$ ipython --no-banner

In [1]: import numpy as np

In [2]: import numpy.linalg as la

In [3]: np.set_printoptions(suppress=True, linewidth=140)

In [4]: mat = np.load("a.npy")

In [5]: mat
Out[5]: 
array([[ 1,  0,  0,  0,  0,  0],
       [ 3,  1,  0,  0,  0,  0],
       [ 0,  3,  1,  0,  0,  0],
       [-1, -1,  0,  1,  0,  0],
       [-3,  2, -2,  3,  1,  0],
       [ 2, -3,  2,  1,  0,  1]])

In [6]: rng = np.random.default_rng(9088)

In [7]: labels = rng.permutation(6)

In [8]: labels
Out[8]: array([0, 1, 2, 3, 5, 4])

In [9]: out = mat[labels][:, labels]

In [10]: round(la.det(out), 1), round(la.det(mat[labels]), 1)
Out[10]: (np.float64(1.0), np.float64(-1.0))

In [11]: np.round(np.sort(np.abs(la.eigvals(out))), 1)
Out[11]: array([1., 1., 1., 1., 1., 1.])

In [12]: U, sv, Vh = la.svd(mat)

In [13]: sv.round(1) + 0
Out[13]: array([6.4, 4.2, 2.8, 1.9, 0.3, 0. ])

In [14]: out = U[:, :5] @ np.diag(sv[:5]) @ Vh[:5]

In [15]: np.round(la.norm(mat - out, 2), 1), np.round(sv[5], 1)
Out[15]: (np.float64(0.0), np.float64(0.0))

In [16]: la.matrix_rank(mat, rtol=0.05)
Out[16]: np.int64(5)

In [17]: round(float(la.norm(mat - out) / la.norm(mat)), 1)
Out[17]: 0.0

In [18]: Q, V = la.qr(mat[:, :1])[0], la.qr(mat[:, 1:])[0]

In [19]: sv = la.svd(Q.T @ V, compute_uv=False)

In [20]: (sv > 0.9).sum()
Out[20]: np.int64(1)

In [21]: np.round(np.degrees(np.arccos(sv.clip(0, 1))), 1)
Out[21]: array([11.8])

In [22]: round(la.norm(Q @ Q.T - V @ V.T, 2), 1)
Out[22]: np.float64(1.0)

In [23]: x0 = np.array([1, 2, 1, 1, 1, 1])

In [24]: mat @ x0
Out[24]: array([ 1,  5,  7, -2,  3,  0])

In [25]: mat @ np.ones(6)
Out[25]: array([ 1.,  4.,  4., -1.,  1.,  3.])

In [26]: mat @ np.eye(6)[1]
Out[26]: array([ 0.,  1.,  3., -1.,  2., -3.])

In [27]: (mat * x0).sum(axis=1)
Out[27]: array([ 1,  5,  7, -2,  3,  0])

In [28]: data = np.load("w.npy")

In [29]: data
Out[29]: 
array([[ -7.2,  -2.7,   6.4],
       [  1.3,   3.4,  -9.3],
       [ -5.7,  -8.2,   0.3],
       [  3.2,  -0.3,  -9.5],
       [ -1.8,   5.2,   8.3],
       [  4.6,  -5.2,  -7.3],
       [  5.3,   4.4,   7.3],
       [  3. ,   9.3,   2.3],
       [  5. ,   6.1,  -6.2],
       [ -2.9,   2.7,   9.2],
       [  2.2,   0.9,  -9.7],
       [ -0.5,  -0.3, -10. ],
       [ -7. ,  -7. ,  -1.5],
       [  5.5,   4.7,   6.9],
       [  3.6,   8.1,  -4.6],
       [ -8.1,  -0.2,   5.8],
       [  5. ,   7.6,  -4.1],
       [  8.4,   1.5,  -5.2]])

In [30]: gram = data.T @ data

In [31]: gram.round(1)
Out[31]: 
array([[ 449.6,  268.6, -246.5],
       [ 268.6,  488.3,   33. ],
       [-246.5,   33. ,  864.2]])

In [32]: np.allclose(gram, gram.T)
Out[32]: True

In [33]: (data @ data.T).shape
Out[33]: (18, 18)

In [34]: np.round(np.trace(gram), 1), round((data ** 2).sum(), 1)
Out[34]: (np.float64(1802.1), np.float64(1802.1))

In [35]: np.trace(mat)
Out[35]: np.int64(6)

In [36]: np.allclose(mat, mat.T)
Out[36]: False

In [37]: (mat + mat.T) / 2
Out[37]: 
array([[ 1. ,  1.5,  0. , -0.5, -1.5,  1. ],
       [ 1.5,  1. ,  1.5, -0.5,  1. , -1.5],
       [ 0. ,  1.5,  1. ,  0. , -1. ,  1. ],
       [-0.5, -0.5,  0. ,  1. ,  1.5,  0.5],
       [-1.5,  1. , -1. ,  1.5,  1. ,  0. ],
       [ 1. , -1.5,  1. ,  0.5,  0. ,  1. ]])

In [38]: np.round(np.sort(np.abs(la.eigvals(mat))), 1)
Out[38]: array([1., 1., 1., 1., 1., 1.])

In [39]: round(la.det(mat), 1)
Out[39]: np.float64(1.0)

In [40]: np.allclose(mat @ mat.T, mat.T @ mat)
Out[40]: False

In [41]: la.matrix_power(mat, 3)
Out[41]: 
array([[  1,   0,   0,   0,   0,   0],
       [  9,   1,   0,   0,   0,   0],
       [ 27,   9,   1,   0,   0,   0],
       [-12,  -3,   0,   1,   0,   0],
       [-27, -21,  -6,   9,   1,   0],
       [ -9,   6,   6,   3,   0,   1]])

In [42]: M = np.loadtxt("case9.csv", delimiter=",")

In [43]: M
Out[43]: 
array([[ 12.,   2.,  -1.,   2.],
       [ -3., -12.,   2.,  -2.],
       [  1.,   1.,  13.,  -1.],
       [  0.,   1.,   3.,   0.]])

In [44]: labels = rng.permutation(4)

In [45]: labels
Out[45]: array([3, 2, 1, 0])

In [46]: out = M[labels][:, labels]

In [47]: np.trace(out)
Out[47]: np.float64(13.0)

In [48]: out
Out[48]: 
array([[  0.,   3.,   1.,   0.],
       [ -1.,  13.,   1.,   1.],
       [ -2.,   2., -12.,  -3.],
       [  2.,  -1.,   2.,  12.]])

In [49]: def softmax(z):
    ...:     e = np.exp(z - z.max(axis=-1, keepdims=True))
    ...:     return e / e.sum(axis=-1, keepdims=True)
    ...: 

In [50]: np.round(softmax(out).sum(axis=1), 1)
Out[50]: array([1., 1., 1., 1.])

In [51]: np.round(softmax(out[2]), 1) + 0
Out[51]: array([0., 1., 0., 0.])

In [52]: scores = out @ out.T / np.sqrt(4)

In [53]: np.round(softmax(scores), 1) + 0
Out[53]: 
array([[0., 1., 0., 0.],
       [0., 1., 0., 0.],
       [0., 0., 1., 0.],
       [0., 0., 0., 1.]])

In [54]: f = np.array([1, 1, -3])

In [55]: np.cross(M[1, :3], M[2, :3])
Out[55]: array([-158.,   41.,    9.])

In [56]: np.polyval(f, M[1])
Out[56]: array([  3., 129.,   3.,  -1.])

In [57]: np.correlate(M[1], M[2], "full")
Out[57]: array([   3.,  -27., -161.,   13.,  -36.,    0.,   -2.])

In [58]: round(la.eigvals(M).sum().real, 1)
Out[58]: np.float64(13.0)

In [59]: np.einsum("ij,ji->", M, M)
Out[59]: np.float64(437.0)

In [60]: np.round(la.eigvals(M), 1)
Out[60]: array([-11.7+0.j ,  12.3+0.2j,  12.3-0.2j,   0.2+0.j ])

In [61]: np.round(la.det(2 * M), 1), round(float(la.det(M)), 1)
Out[61]: (np.float64(-5072.0), -317.0)

In [62]: np.round(la.det(M.T), 1)
Out[62]: np.float64(-317.0)

In [63]: Q = M.astype(float).copy()

In [64]: for j in range(4):
    ...:     Q[:, j] -= Q[:, :j] @ (Q[:, :j].T @ Q[:, j])
    ...:     Q[:, j] /= la.norm(Q[:, j])
    ...: 

In [65]: Q.round(1) + 0
Out[65]: 
array([[ 1. , -0.2, -0.1,  0. ],
       [-0.2, -1. ,  0.1,  0.1],
       [ 0.1,  0.1,  1. , -0.2],
       [ 0. ,  0.1,  0.2,  1. ]])

In [66]: np.round(Q.T @ M, 1) + 0
Out[66]: 
array([[12.4,  4.9, -0.4,  2.3],
       [ 0. , 11.2, -0.7,  1.4],
       [ 0. ,  0. , 13.5, -1.3],
       [ 0. ,  0. ,  0. ,  0.2]])

In [67]: E = np.array([[-1, 0, 1, 0, 1, -1],
    ...:     [2, 0, -2, 0, -2, 2],
    ...:     [0, 0, 0, 0, 0, 0],
    ...:     [2, 0, -2, 0, -2, 2],
    ...:     [-3, 0, 3, 0, 3, -3]])

In [68]: rk = la.matrix_rank(E)

In [69]: rk
Out[69]: np.int64(1)

In [70]: null = la.svd(E)[2][rk:].T

In [71]: la.matrix_rank(E.T @ E), la.matrix_rank(E @ E.T)
Out[71]: (np.int64(1), np.int64(1))

In [72]: [int(la.matrix_rank(E[:, :j + 1])) for j in range(6)]
Out[72]: [1, 1, 1, 1, 1, 1]

In [73]: [int(la.matrix_rank(np.delete(E, i, axis=0))) for i in range(5)]
Out[73]: [1, 1, 1, 1, 1]
